% ipython --no-banner

In [1]: import numpy as np

In [2]: np.set_printoptions(precision=2, suppress=True, linewidth=140)

In [3]: Y = np.array([[1, 4, -4], [0, -3, 0], [4, -2, -2]])

In [4]: A = Y + Y.T

In [5]: A
Out[5]: 
array([[ 2,  4,  0],
       [ 4, -6, -2],
       [ 0, -2, -4]])

In [6]: Y = np.array([[2, -1], [3, -4], [0, -3]])

In [7]: print(np.linalg.matrix_rank(A @ Y))
2

In [8]: np.linalg.matrix_rank(np.vstack([A, Y.T]))
Out[8]: np.int64(3)

In [9]: np.vstack([A, Y.T]).shape
Out[9]: (5, 3)

In [10]: np.einsum("ik,kj->ij", A, Y)
Out[10]: 
array([[ 16, -18],
       [-10,  26],
       [ -6,  20]])

In [11]: A @ Y
Out[11]: 
array([[ 16, -18],
       [-10,  26],
       [ -6,  20]])

In [12]: np.einsum("ij->j", A)
Out[12]: array([ 6, -4, -6])

In [13]: np.einsum("ik,kj->ji", A, Y)
Out[13]: 
array([[ 16, -10,  -6],
       [-18,  26,  20]])

In [14]: C2 = A.T @ A

In [15]: np.allclose(C2, C2.T)
Out[15]: True

In [16]: np.diag(C2)
Out[16]: array([20, 56, 20])

In [17]: Y = A / np.linalg.norm(A, axis=1, keepdims=True)

In [18]: C2 = Y @ Y.T

In [19]: round(float(np.degrees(np.arccos(np.clip(C2[2, 1], -1, 1)))), 2)
Out[19]: 53.3

In [20]: C2[2]
Out[20]: array([-0.4,  0.6,  1. ])

In [21]: np.argwhere(np.triu(np.abs(C2) > 0.95, 1))
Out[21]: array([], shape=(0, 2), dtype=int64)

In [22]: w, evecs = np.linalg.eigh(A)

In [23]: np.round(evecs.T @ evecs, 2) + 0
Out[23]: 
array([[1., 0., 0.],
       [0., 1., 0.],
       [0., 0., 1.]])

In [24]: (w > 1e-8).sum(), (w < -1e-8).sum()
Out[24]: (np.int64(1), np.int64(2))

In [25]: w.sum(), np.trace(A)
Out[25]: (np.float64(-8.0), np.int64(-8))

In [26]: np.abs(evecs[:, -1])
Out[26]: array([0.91, 0.4 , 0.1 ])

In [27]: print(np.abs(evecs[:, -1]).round(6).argmax())
0

In [28]: np.unique(w.round(6) + 0, return_counts=True)[1]
Out[28]: array([1, 1, 1])

In [29]: print(np.linalg.svd(A, compute_uv=False))
[8.44 3.74 3.3 ]

In [30]: np.round(evecs @ np.diag(w) @ evecs.T, 2) + 0
Out[30]: 
array([[ 2.,  4.,  0.],
       [ 4., -6., -2.],
       [ 0., -2., -4.]])

In [31]: X = np.array([[0.6, -1.6, -0.6],
    ...:     [0.9, 0.7, -0.4],
    ...:     [0.7, 0.4, -0.2],
    ...:     [-0.1, -0.1, -0.6],
    ...:     [0.1, 1.7, -1.7],
    ...:     [-0.9, -1.2, -0.7],
    ...:     [1.2, 0.6, 0.0],
    ...:     [0.2, 2.1, 0.6],
    ...:     [-0.3, 1.1, -0.6],
    ...:     [-0.9, -0.8, -0.2],
    ...:     [0.4, 1.0, -0.9],
    ...:     [-1.7, 0.6, 0.7],
    ...:     [1.1, 0.2, -1.2],
    ...:     [1.3, -1.0, 0.2],
    ...:     [-0.9, -0.1, -1.9],
    ...:     [1.3, -3.1, 0.7],
    ...:     [-0.8, 0.3, -0.2],
    ...:     [-0.7, -0.6, -0.6],
    ...:     [-0.4, -0.4, -0.7],
    ...:     [1.3, 1.7, 0.6],
    ...:     [-0.3, -1.3, -0.2],
    ...:     [-2.4, -0.2, -0.2],
    ...:     [1.0, 0.5, -1.9],
    ...:     [1.1, -1.6, -0.7],
    ...:     [1.3, 0.1, 0.3]])

In [32]: rng = np.random.default_rng(71473)

In [33]: X[:, 2] = 3 * X[:, 0] + 0.3 * rng.normal(size=25)

In [34]: X
Out[34]: 
array([[ 0.6 , -1.6 ,  1.92],
       [ 0.9 ,  0.7 ,  2.82],
       [ 0.7 ,  0.4 ,  1.96],
       [-0.1 , -0.1 ,  0.25],
       [ 0.1 ,  1.7 , -0.27],
       [-0.9 , -1.2 , -2.96],
       [ 1.2 ,  0.6 ,  3.37],
       [ 0.2 ,  2.1 ,  0.35],
       [-0.3 ,  1.1 , -0.8 ],
       [-0.9 , -0.8 , -2.65],
       [ 0.4 ,  1.  ,  1.41],
       [-1.7 ,  0.6 , -5.62],
       [ 1.1 ,  0.2 ,  3.53],
       [ 1.3 , -1.  ,  3.95],
       [-0.9 , -0.1 , -2.55],
       [ 1.3 , -3.1 ,  3.4 ],
       [-0.8 ,  0.3 , -2.87],
       [-0.7 , -0.6 , -2.26],
       [-0.4 , -0.4 , -1.43],
       [ 1.3 ,  1.7 ,  3.61],
       [-0.3 , -1.3 , -0.61],
       [-2.4 , -0.2 , -7.87],
       [ 1.  ,  0.5 ,  3.5 ],
       [ 1.1 , -1.6 ,  3.08],
       [ 1.3 ,  0.1 ,  3.95]])

In [35]: cen = X - X.mean(axis=0)

In [36]: evecs = np.linalg.svd(cen)[2][:2]

In [37]: Y = cen - cen @ evecs.T @ evecs

In [38]: (cen @ evecs.T).std(axis=0)
Out[38]: array([3.31, 1.17])
